$ ipython --no-banner

In [1]: import numpy as np

In [2]: np.set_printoptions(suppress=True, linewidth=160)

In [3]: J = np.loadtxt("arr.csv", delimiter=",")

In [4]: J
Out[4]: 
array([[ 1.,  1.,  0.,  0.],
       [ 3.,  3.,  0.,  0.],
       [ 0.,  0.,  3.,  0.],
       [ 0.,  0., -3., -3.]])

In [5]: W = np.array([[-1, 2, -1, 1], [1, 2, -2, -2], [1, 2, 2, -1], [-2, 1, -2, 2]])

In [6]: beta = np.array([2, 2, 3, 0])

In [7]: H = np.maximum(J @ W + beta, 0)

In [8]: H
Out[8]: 
array([[ 2.,  6.,  0.,  0.],
       [ 2., 14.,  0.,  0.],
       [ 5.,  8.,  9.,  0.],
       [ 5.,  0.,  3.,  0.]])

In [9]: (H > 0).astype(int)
Out[9]: 
array([[1, 1, 0, 0],
       [1, 1, 0, 0],
       [1, 1, 1, 0],
       [1, 0, 1, 0]])

In [10]: np.linalg.matrix_rank(H)
Out[10]: np.int64(3)

In [11]: W2 = np.array([[-1, 2], [-1, 0], [-1, 2], [-3, -3]])

In [12]: (H @ W2).round(6).argmax(axis=1)
Out[12]: array([1, 1, 1, 1])

In [13]: W @ W2
Out[13]: 
array([[ -3,  -7],
       [  5,   4],
       [ -2,   9],
       [ -3, -14]])

In [14]: H @ W2
Out[14]: 
array([[ -8.,   4.],
       [-16.,   4.],
       [-22.,  28.],
       [ -8.,  16.]])

In [15]: rng = np.random.default_rng(13084)

In [16]: A2 = J + rng.integers(-2, 3, (4, 3)) @ rng.integers(-2, 3, (3, 4))

In [17]: A2
Out[17]: 
array([[ 3., 11., -5.,  4.],
       [ 3.,  1.,  2., -2.],
       [-1.,  2.,  3.,  5.],
       [ 0.,  2., -2., -1.]])

In [18]: A2 - J
Out[18]: 
array([[ 2., 10., -5.,  4.],
       [ 0., -2.,  2., -2.],
       [-1.,  2.,  0.,  5.],
       [ 0.,  2.,  1.,  2.]])

In [19]: Uu, sig, VT = np.linalg.svd(J)

In [20]: sig.round(2) + 0
Out[20]: array([4.85, 4.47, 1.85, 0.  ])

In [21]: A2 = Uu[:, :3] @ np.diag(sig[:3]) @ VT[:3]

In [22]: round(float(np.abs(J - A2).max()), 2)
Out[22]: 0.0

In [23]: round(float(np.linalg.norm(J - A2, 2)), 2), round(float(sig[3]), 2)
Out[23]: (0.0, 0.0)

In [24]: rank = np.linalg.matrix_rank(J)

In [25]: rank
Out[25]: np.int64(3)

In [26]: null = np.linalg.svd(J)[2][rank:].T

In [27]: [int(np.linalg.matrix_rank(np.delete(J, i, axis=0))) for i in range(4)]
Out[27]: [3, 3, 2, 2]

In [28]: null.shape
Out[28]: (4, 1)

In [29]: feats = np.loadtxt("case5.csv", delimiter=",")

In [30]: feats.round(2)
Out[30]: 
array([[-0.08, -0.44, -0.19,  0.45,  0.33, -0.32, -0.18,  0.13,  0.29, -0.43, -0.15],
       [ 0.3 , -0.18,  0.19,  0.51,  0.02, -0.01, -0.22, -0.34, -0.39,  0.17,  0.47],
       [-0.25,  0.02, -0.38, -0.38,  0.4 , -0.43,  0.08, -0.18, -0.42, -0.05,  0.29],
       [ 0.38, -0.05,  0.47, -0.15,  0.04, -0.39,  0.07,  0.47, -0.4 , -0.14, -0.21],
       [ 0.35,  0.09, -0.17, -0.13, -0.16, -0.27, -0.03,  0.34,  0.47,  0.09,  0.61],
       [-0.4 , -0.06, -0.05,  0.13, -0.36, -0.45, -0.33,  0.15, -0.05,  0.56, -0.18],
       [-0.33, -0.02,  0.42, -0.31,  0.16,  0.2 , -0.66,  0.11,  0.06, -0.2 ,  0.26],
       [ 0.5 , -0.04, -0.11, -0.34,  0.04, -0.18, -0.44, -0.47,  0.17,  0.08, -0.36],
       [ 0.13,  0.37, -0.49,  0.15, -0.3 ,  0.15, -0.39,  0.24, -0.37, -0.37, -0.06],
       [ 0.13,  0.37, -0.09,  0.18,  0.67,  0.17, -0.14,  0.29,  0.03,  0.45, -0.12],
       [-0.13,  0.7 ,  0.31,  0.25,  0.01, -0.4 ,  0.04, -0.3 ,  0.18, -0.24, -0.01]])

In [31]: O, vecs = np.linalg.qr(feats[:, :6])[0], np.linalg.qr(feats[:, 6:])[0]

In [32]: sig = np.linalg.svd(O.T @ vecs, compute_uv=False)

In [33]: sig.round(2) + 0
Out[33]: array([0., 0., 0., 0., 0.])

In [34]: round(np.linalg.norm(O @ O.T - vecs @ vecs.T, 2), 2)
Out[34]: np.float64(1.0)

In [35]: idx = rng.permutation(11)

In [36]: idx
Out[36]: array([ 5,  4,  1,  3,  8,  7,  6,  0,  9,  2, 10])

In [37]: A2 = feats[idx][:, idx]

In [38]: np.round(np.sort(np.abs(np.linalg.eigvals(A2))), 2)
Out[38]: array([1., 1., 1., 1., 1., 1., 1., 1., 1., 1., 1.])

In [39]: np.round(np.linalg.det(A2), 2), np.round(np.linalg.det(feats[idx]), 2)
Out[39]: (np.float64(1.0), np.float64(1.0))

In [40]: np.allclose(A2, feats)
Out[40]: False

In [41]: np.round(np.linalg.svd(feats, compute_uv=False), 2)
Out[41]: array([1., 1., 1., 1., 1., 1., 1., 1., 1., 1., 1.])

In [42]: np.round(np.linalg.norm(feats, axis=0), 2)
Out[42]: array([1., 1., 1., 1., 1., 1., 1., 1., 1., 1., 1.])

In [43]: x0 = np.array([-2, -2, 3, 4, -5, 5, 2, -1, 3, 0, -5])

In [44]: rhs = feats @ x0

In [45]: rhs.round(2)
Out[45]: array([ 0.11, -1.4 , -8.72, -2.48, -4.58,  0.82, -1.57, -1.75, -1.41, -2.95, -0.27])

In [46]: np.round(np.linalg.solve(feats, feats[:, 10]), 2) + 0
Out[46]: array([0., 0., 0., 0., 0., 0., 0., 0., 0., 0., 1.])

In [47]: np.round(np.linalg.solve(feats, rhs), 2) + 0
Out[47]: array([-2., -2.,  3.,  4., -5.,  5.,  2., -1.,  3.,  0., -5.])
